% ipython --no-banner

In [1]: import numpy as np

In [2]: np.set_printoptions(precision=4, suppress=True, linewidth=120)

In [3]: tidy = lambda a: np.round(a, 4) + 0

In [4]: W0 = np.load("layer9.npy")

In [5]: W0
Out[5]: 
array([[0, 1, 1, 1, 1, 1],
       [1, 0, 1, 1, 1, 1],
       [1, 1, 0, 1, 1, 0],
       [1, 1, 1, 0, 1, 1],
       [1, 1, 1, 1, 0, 1],
       [1, 1, 0, 1, 1, 0]])

In [6]: # null space of dimension 1

In [7]: [round(float(np.linalg.det(W0[:i, :i])), 2) + 0 for i in range(1, 7)]
Out[7]: [0.0, -1.0, 2.0, -3.0, 4.0, 0.0]

In [8]: np.all(np.linalg.eigvalsh(W0) > 0)
Out[8]: np.False_

In [9]: np.diff(W0, axis=0)
Out[9]: 
array([[ 1, -1,  0,  0,  0,  0],
       [ 0,  1, -1,  0,  0, -1],
       [ 0,  0,  1, -1,  0,  1],
       [ 0,  0,  0,  1, -1,  0],
       [ 0,  0, -1,  0,  1, -1]])

In [10]: W0.sum(axis=0)
Out[10]: array([5, 5, 4, 5, 5, 4])

In [11]: np.abs(W0).max()
Out[11]: np.int64(1)

In [12]: W0.shape
Out[12]: (6, 6)

In [13]: tidy(np.linalg.svd(W0, compute_uv=False))
Out[13]: array([4.7016, 1.7016, 1.    , 1.    , 1.    , 0.    ])

In [14]: np.linalg.matrix_rank(W0)
Out[14]: np.int64(5)

In [15]: tidy(np.linalg.norm(W0))
Out[15]: np.float64(5.2915)

In [16]: tidy(W0.mean(axis=0))
Out[16]: array([0.8333, 0.8333, 0.6667, 0.8333, 0.8333, 0.6667])

In [17]: W0.sum(axis=1)
Out[17]: array([5, 5, 4, 5, 5, 4])

In [18]: rank = np.linalg.matrix_rank(W0)

In [19]: rank
Out[19]: np.int64(5)

In [20]: N = np.linalg.svd(W0)[2][rank:].T

In [21]: np.allclose(W0 @ N, 0)
Out[21]: True

In [22]: [int(np.linalg.matrix_rank(W0[:i])) for i in range(1, len(W0) + 1)]
Out[22]: [1, 2, 3, 4, 5, 5]

In [23]: tidy(W0 @ N)
Out[23]: 
array([[0.],
       [0.],
       [0.],
       [0.],
       [0.],
       [0.]])

In [24]: cent = np.array([[2, 0, 2]])

In [25]: rng = np.random.default_rng(57)

In [26]: K = rng.normal(size=(18, 1)) @ cent + np.array([3, -1, -3])

In [27]: tidy(K)
Out[27]: 
array([[ 3.6633, -1.    , -2.3367],
       [ 3.921 , -1.    , -2.079 ],
       [ 6.1158, -1.    ,  0.1158],
       [ 5.6678, -1.    , -0.3322],
       [ 3.3164, -1.    , -2.6836],
       [ 3.7318, -1.    , -2.2682],
       [ 0.6294, -1.    , -5.3706],
       [ 2.2096, -1.    , -3.7904],
       [ 3.6401, -1.    , -2.3599],
       [ 4.5683, -1.    , -1.4317],
       [ 1.3807, -1.    , -4.6193],
       [ 1.3449, -1.    , -4.6551],
       [ 4.0301, -1.    , -1.9699],
       [ 4.47  , -1.    , -1.53  ],
       [ 0.816 , -1.    , -5.184 ],
       [ 3.6586, -1.    , -2.3414],
       [ 5.6893, -1.    , -0.3107],
       [ 3.0335, -1.    , -2.9665]])

In [28]: f = np.array([3, 0])

In [29]: tidy(np.polyval(f, K[9]))
Out[29]: array([13.7048, -3.    , -4.2952])

In [30]: np.linalg.cond(K) > 100
Out[30]: np.True_

In [31]: tidy(np.linalg.norm(K, 2) / np.linalg.norm(K))
Out[31]: np.float64(0.8938)

In [32]: np.argsort(-np.linalg.norm(K, axis=0).round(6), kind="stable")[:3]
Out[32]: array([0, 2, 1])

In [33]: rank = np.linalg.matrix_rank(K)

In [34]: rank
Out[34]: np.int64(2)

In [35]: N = np.linalg.svd(K)[2][rank:].T

In [36]: tidy(N[:, 0] / N[np.abs(N[:, 0]).round(6).argmax(), 0])
Out[36]: array([ 0.1667,  1.    , -0.1667])

In [37]: tidy(K @ N)
Out[37]: 
array([[0.],
       [0.],
       [0.],
       [0.],
       [0.],
       [0.],
       [0.],
       [0.],
       [0.],
       [0.],
       [0.],
       [0.],
       [0.],
       [0.],
       [0.],
       [0.],
       [0.],
       [0.]])

In [38]: tidy(K @ np.linalg.pinv(K) @ K)
Out[38]: 
array([[ 3.6633, -1.    , -2.3367],
       [ 3.921 , -1.    , -2.079 ],
       [ 6.1158, -1.    ,  0.1158],
       [ 5.6678, -1.    , -0.3322],
       [ 3.3164, -1.    , -2.6836],
       [ 3.7318, -1.    , -2.2682],
       [ 0.6294, -1.    , -5.3706],
       [ 2.2096, -1.    , -3.7904],
       [ 3.6401, -1.    , -2.3599],
       [ 4.5683, -1.    , -1.4317],
       [ 1.3807, -1.    , -4.6193],
       [ 1.3449, -1.    , -4.6551],
       [ 4.0301, -1.    , -1.9699],
       [ 4.47  , -1.    , -1.53  ],
       [ 0.816 , -1.    , -5.184 ],
       [ 3.6586, -1.    , -2.3414],
       [ 5.6893, -1.    , -0.3107],
       [ 3.0335, -1.    , -2.9665]])

In [39]: try:
    ...:     np.linalg.inv(K)
    ...: except np.linalg.LinAlgError as e:
    ...:     print("failed:", e)
    ...: 
failed: Last 2 dimensions of the array must be square

In [40]: np.abs(np.diag(np.linalg.qr(K)[1])) > 1e-9
Out[40]: array([ True,  True, False])

In [41]: np.linalg.lstsq(K[:-1].T, K[-1])[2]
Out[41]: np.int32(2)

In [42]: X = np.load("test15.npy")

In [43]: X
Out[43]: 
array([[ 1., -2.,  0.],
       [-2., -3., -2.],
       [ 0., -2., -2.]])

In [44]: # equal to its transpose

In [45]: hat = np.triu(np.array([[7, 9, 8], [5, 6, 5], [6, 6, 7]]), 1) + np.eye(3)

In [46]: other = hat @ X @ np.linalg.inv(hat)

In [47]: np.trace(other), np.trace(X)
Out[47]: (np.float64(-4.0), np.float64(-4.0))

In [48]: hat @ X - X @ hat
Out[48]: 
array([[-18., -52., -32.],
       [  0.,   8.,  21.],
       [  0.,   0.,  10.]])

In [49]: tidy(np.linalg.det(other))
Out[49]: np.float64(10.0)

In [50]: np.linalg.matrix_rank(other)
Out[50]: np.int64(3)

In [51]: other
Out[51]: 
array([[ -17.,  108., -438.],
       [  -2.,    5.,  -21.],
       [   0.,   -2.,    8.]])

In [52]: w, vecs = np.linalg.eig(X)

In [53]: tidy(X @ vecs[:, 0] - w[0] * vecs[:, 0])
Out[53]: array([0., 0., 0.])

In [54]: w, vecs = np.linalg.eigh(X)

In [55]: vec = np.array([1, 1, 0])

In [56]: vec @ X @ vec / (vec @ vec), tidy(w[0]), tidy(w[-1])
Out[56]: (np.float64(-3.0), np.float64(-5.0), np.float64(2.0))

In [57]: vec @ X @ vec
Out[57]: np.float64(-6.0)

In [58]: tidy(vecs * np.abs(w) @ vecs.T)
Out[58]: 
array([[2.0476, 0.4762, 0.7619],
       [0.4762, 3.7619, 1.619 ],
       [0.7619, 1.619 , 2.1905]])
